$ ipython --no-banner

In [1]: import numpy as np

In [2]: import numpy.linalg as la

In [3]: np.set_printoptions(precision=3, suppress=True, linewidth=140, legacy="1.25")

In [4]: rnd = lambda a: np.round(a, 3) + 0

In [5]: arr = np.load("case1.npy")

In [6]: arr
Out[6]: 
array([[ 0.,  5.,  0.,  0.,  0.],
       [ 5.,  3.,  5.,  0.,  0.],
       [ 0.,  5.,  9.,  5.,  0.],
       [ 0.,  0.,  5., -7.,  5.],
       [ 0.,  0.,  0.,  5., -9.]])

In [7]: rnd(la.eigvalsh(arr).min())
Out[7]: -13.614

In [8]: [round(float(la.det(arr[:i, :i])), 2) + 0 for i in range(1, 6)]
Out[8]: [0.0, -25.0, -225.0, 2200.0, -14175.0]

In [9]: J = np.array([[0, 1, 1, 1, 1],
   ...:     [1, 0, 0, 1, 1],
   ...:     [1, 0, 0, 1, 1],
   ...:     [1, 1, 1, 0, 1],
   ...:     [1, 1, 1, 1, 0]])

In [10]: rng = np.random.default_rng(333)

In [11]: idx = rng.permutation(5)

In [12]: idx
Out[12]: array([3, 2, 1, 4, 0])

In [13]: B = J[idx][:, idx]

In [14]: rnd(la.det(B)), rnd(la.det(J[idx]))
Out[14]: (0.0, 0.0)

In [15]: np.allclose(B, J)
Out[15]: True

In [16]: rnd(np.sort(np.abs(la.eigvals(B))))
Out[16]: array([0.   , 1.   , 1.   , 1.646, 3.646])

In [17]: np.diag(B)
Out[17]: array([0, 0, 0, 0, 0])

In [18]: vals, evecs = la.eigh(J)

In [19]: rnd(la.eigvalsh(J @ J))
Out[19]: array([ 0.   ,  1.   ,  1.   ,  2.708, 13.292])

In [20]: rnd(vals)
Out[20]: array([-1.646, -1.   , -1.   ,  0.   ,  3.646])

In [21]: rnd(np.abs(evecs[:, -1]))
Out[21]: array([0.479, 0.394, 0.394, 0.479, 0.479])

In [22]: np.unique(vals.round(6) + 0, return_counts=True)[1]
Out[22]: array([1, 2, 1, 1])

In [23]: rnd(evecs.T @ J @ evecs)
Out[23]: 
array([[-1.646,  0.   ,  0.   ,  0.   ,  0.   ],
       [ 0.   , -1.   ,  0.   ,  0.   ,  0.   ],
       [ 0.   ,  0.   , -1.   ,  0.   ,  0.   ],
       [ 0.   ,  0.   ,  0.   ,  0.   ,  0.   ],
       [ 0.   ,  0.   ,  0.   ,  0.   ,  3.646]])

In [24]: rnd(evecs @ np.diag(vals) @ evecs.T)
Out[24]: 
array([[0., 1., 1., 1., 1.],
       [1., 0., 0., 1., 1.],
       [1., 0., 0., 1., 1.],
       [1., 1., 1., 0., 1.],
       [1., 1., 1., 1., 0.]])

In [25]: np.unique(J.round(6), axis=0).shape
Out[25]: (4, 5)

In [26]: np.abs(np.diag(la.qr(J)[1])) > 1e-9
Out[26]: array([ True,  True, False,  True,  True])

In [27]: np.allclose(J[:-1].T @ la.lstsq(J[:-1].T, J[-1])[0], J[-1])
Out[27]: False

In [28]: la.lstsq(J[:-1].T, J[-1])[2]
Out[28]: 3

In [29]: r = la.matrix_rank(J)

In [30]: r
Out[30]: 4

In [31]: ns = la.svd(J)[2][r:].T

In [32]: np.allclose(J @ ns, 0)
Out[32]: True

In [33]: mat = np.load("w.npy")

In [34]: mat
Out[34]: 
array([[  2,  -2,  -3],
       [  5,   2,   2],
       [  4,  -2,  -3],
       [  1,  -6,  -6],
       [  2,  -6,  -7],
       [  7,  -9,  -4],
       [  7,  -8,  -1],
       [ 10, -11,   1],
       [ 12,  -8,   2],
       [ 12,  -3,   4],
       [ 16,   2,   7],
       [ 19,   1,   3],
       [ 21,   6,   2],
       [ 22,   2,  -3],
       [ 20,   0,   1],
       [ 20,  -4,   6],
       [ 24,   0,  11],
       [ 23,  -3,   8],
       [ 28,   1,   9],
       [ 24,   4,   9],
       [ 29,   8,   8],
       [ 27,   7,   9],
       [ 27,   2,   9],
       [ 30,  -2,   9],
       [ 26,  -4,  13],
       [ 26,  -2,   8],
       [ 23,   1,   7],
       [ 24,   0,   8],
       [ 27,   0,   8],
       [ 26,  -1,   9],
       [ 23,   2,   4],
       [ 27,   0,   0]])

In [35]: idx = mat[:, 1] > np.median(mat[:, 1])

In [36]: f = mat[idx].mean(axis=0) - mat[~idx].mean(axis=0)

In [37]: ((mat - mat.mean(axis=0)) @ f > 0).astype(int)
Out[37]: array([0, 0, 0, 0, 0, 0, 0, 0, 0, 0, 1, 1, 1, 1, 1, 0, 1, 1, 1, 1, 1, 1, 1, 1, 1, 1, 1, 1, 1, 1, 1, 1])

In [38]: rnd(f)
Out[38]: array([5.5  , 6.717, 2.3  ])

In [39]: np.argsort(-np.abs(f).round(6), kind="stable")
Out[39]: array([1, 0, 2])

In [40]: B = np.c_[mat[:, :1] @ np.array([[-4]]), np.array([4, -3, 0, 5, 0, 9, -3, 5, -6, -8, -3, -2, 3, -9, 6, -7, -2, 4, -5, 0, 5, 7, 2, 9, 6, -2, -1, -9, 0, -2, 4, 0])]

In [41]: B
Out[41]: 
array([[  -8,    4],
       [ -20,   -3],
       [ -16,    0],
       [  -4,    5],
       [  -8,    0],
       [ -28,    9],
       [ -28,   -3],
       [ -40,    5],
       [ -48,   -6],
       [ -48,   -8],
       [ -64,   -3],
       [ -76,   -2],
       [ -84,    3],
       [ -88,   -9],
       [ -80,    6],
       [ -80,   -7],
       [ -96,   -2],
       [ -92,    4],
       [-112,   -5],
       [ -96,    0],
       [-116,    5],
       [-108,    7],
       [-108,    2],
       [-120,    9],
       [-104,    6],
       [-104,   -2],
       [ -92,   -1],
       [ -96,   -9],
       [-108,    0],
       [-104,   -2],
       [ -92,    4],
       [-108,    0]])

In [42]: rnd(la.lstsq(mat, B[:, 0])[0])
Out[42]: array([-4.,  0.,  0.])

In [43]: rnd(la.norm(la.qr(mat)[0].T @ B, axis=0) ** 2 / ((B ** 2).sum(axis=0) + 1e-12))
Out[43]: array([1.   , 0.007])

In [44]: la.matrix_rank(np.c_[mat, B])
Out[44]: 4

In [45]: f, r1 = B[18], B[6]

In [46]: f @ f
Out[46]: 12569

In [47]: pr = (f @ r1) / (f @ f) * f

In [48]: rnd(r1 - pr)
Out[48]: array([ 0.078, -1.747])

In [49]: la.matrix_rank(np.outer(f, r1))
Out[49]: 1

In [50]: rnd((r1 - pr) @ f)
Out[50]: 0.0

In [51]: rnd(pr)
Out[51]: array([-28.078,  -1.253])

In [52]: rnd(la.norm(f + r1) ** 2 + la.norm(f - r1) ** 2)
Out[52]: 26724.0

In [53]: B = mat[0, 0] * mat[1:] - np.outer(mat[1:, 0], mat[0])

In [54]: B
Out[54]: 
array([[  0,  14,  19],
       [  0,   4,   6],
       [  0, -10,  -9],
       [  0,  -8,  -8],
       [  0,  -4,  13],
       [  0,  -2,  19],
       [  0,  -2,  32],
       [  0,   8,  40],
       [  0,  18,  44],
       [  0,  36,  62],
       [  0,  40,  63],
       [  0,  54,  67],
       [  0,  48,  60],
       [  0,  40,  62],
       [  0,  32,  72],
       [  0,  48,  94],
       [  0,  40,  85],
       [  0,  58, 102],
       [  0,  56,  90],
       [  0,  74, 103],
       [  0,  68,  99],
       [  0,  58,  99],
       [  0,  56, 108],
       [  0,  44, 104],
       [  0,  48,  94],
       [  0,  48,  83],
       [  0,  48,  88],
       [  0,  54,  97],
       [  0,  50,  96],
       [  0,  50,  77],
       [  0,  54,  81]])

In [55]: np.flatnonzero(~B.round(6).any(axis=1))
Out[55]: array([], dtype=int64)

In [56]: mat[:, 0] / mat[0, 0]
Out[56]: 
array([ 1. ,  2.5,  2. ,  0.5,  1. ,  3.5,  3.5,  5. ,  6. ,  6. ,  8. ,  9.5, 10.5, 11. , 10. , 10. , 12. , 11.5, 14. , 12. , 14.5, 13.5,
       13.5, 15. , 13. , 13. , 11.5, 12. , 13.5, 13. , 11.5, 13.5])
